$ ipython --no-banner

In [1]: import numpy as np

In [2]: np.set_printoptions(precision=2, suppress=True, linewidth=160)

In [3]: tidy = lambda a: np.round(a, 2) + 0

In [4]: X = np.load("a.npy")

In [5]: tidy(X)
Out[5]: 
array([[-2.54,  2.29,  2.73, -1.08,  0.93,  1.96],
       [ 1.78, -1.64, -4.14, -0.67, -1.17,  0.49],
       [-1.24,  1.16,  4.16,  1.27,  1.12, -1.39],
       [-0.9 ,  0.77, -2.32, -2.49, -0.45,  3.44],
       [-2.39,  2.14,  1.09, -1.96,  0.52,  3.07],
       [ 1.27, -1.1 ,  1.74,  2.52,  0.27, -3.57],
       [-1.71,  1.58,  4.16,  0.75,  1.17, -0.61],
       [-1.2 ,  1.12,  4.15,  1.32,  1.11, -1.46],
       [-1.54,  1.35, -1.25, -2.51, -0.12,  3.6 ],
       [-1.83,  1.62, -0.62, -2.43,  0.06,  3.57],
       [ 0.14, -0.08,  3.26,  2.24,  0.76, -2.95],
       [ 2.24, -2.04, -3.77,  0.08, -1.14, -0.59],
       [ 2.38, -2.17, -3.48,  0.42, -1.09, -1.07],
       [ 2.3 , -2.05, -0.71,  2.09, -0.42, -3.23],
       [-2.5 ,  2.25,  1.73, -1.68,  0.69,  2.73],
       [-0.66,  0.65,  3.92,  1.77,  1.  , -2.16],
       [-1.36,  1.19, -1.58, -2.52, -0.22,  3.58],
       [-2.46,  2.23,  3.23, -0.67,  1.04,  1.41],
       [ 0.46, -0.46, -3.79, -1.91, -0.94,  2.39],
       [ 0.88, -0.84, -4.03, -1.6 , -1.05,  1.9 ]])

In [6]: np.linalg.lstsq(X[:-1].T, X[-1])[2]
Out[6]: np.int32(2)

In [7]: np.unique(X.round(6), axis=0).shape
Out[7]: (20, 6)

In [8]: data = np.abs(np.array([[1, 0, 0, 2, 2, 3, 0, 3, 0, 0],
   ...:     [3, 3, 2, 3, 3, 1, 1, 0, 0, 1],
   ...:     [1, 1, 0, 0, 1, 1, 3, 0, 1, 3],
   ...:     [3, 3, 1, 1, 1, 3, 3, 2, 3, 0],
   ...:     [0, 2, 1, 2, 0, 2, 1, 2, 1, 0],
   ...:     [1, 3, 2, 0, 3, 3, 1, 3, 1, 1],
   ...:     [2, 2, 3, 3, 2, 1, 1, 0, 3, 0],
   ...:     [1, 3, 2, 3, 1, 3, 2, 0, 3, 1],
   ...:     [1, 3, 0, 3, 1, 1, 1, 3, 2, 3],
   ...:     [0, 3, 3, 3, 1, 1, 0, 0, 0, 1]])) + np.eye(10)

In [9]: data = data / data.sum(axis=1, keepdims=True)

In [10]: tidy(data)
Out[10]: 
array([[0.17, 0.  , 0.  , 0.17, 0.17, 0.25, 0.  , 0.25, 0.  , 0.  ],
       [0.17, 0.22, 0.11, 0.17, 0.17, 0.06, 0.06, 0.  , 0.  , 0.06],
       [0.08, 0.08, 0.08, 0.  , 0.08, 0.08, 0.25, 0.  , 0.08, 0.25],
       [0.14, 0.14, 0.05, 0.1 , 0.05, 0.14, 0.14, 0.1 , 0.14, 0.  ],
       [0.  , 0.17, 0.08, 0.17, 0.08, 0.17, 0.08, 0.17, 0.08, 0.  ],
       [0.05, 0.16, 0.11, 0.  , 0.16, 0.21, 0.05, 0.16, 0.05, 0.05],
       [0.11, 0.11, 0.17, 0.17, 0.11, 0.06, 0.11, 0.  , 0.17, 0.  ],
       [0.05, 0.15, 0.1 , 0.15, 0.05, 0.15, 0.1 , 0.05, 0.15, 0.05],
       [0.05, 0.16, 0.  , 0.16, 0.05, 0.05, 0.05, 0.16, 0.16, 0.16],
       [0.  , 0.23, 0.23, 0.23, 0.08, 0.08, 0.  , 0.  , 0.  , 0.15]])

In [11]: vec = np.array([0, 0, 2, 3, 0, 2, 3, 3, 2, 3])

In [12]: tidy(np.einsum("ij,j->i", data, vec))
Out[12]: array([1.75, 1.17, 2.  , 1.67, 1.92, 1.53, 1.61, 1.85, 2.  , 1.77])

In [13]: tidy(data @ (2 * vec))
Out[13]: array([3.5 , 2.33, 4.  , 3.33, 3.83, 3.05, 3.22, 3.7 , 4.  , 3.54])

In [14]: tidy((data * vec).sum(axis=1))
Out[14]: array([1.75, 1.17, 2.  , 1.67, 1.92, 1.53, 1.61, 1.85, 2.  , 1.77])
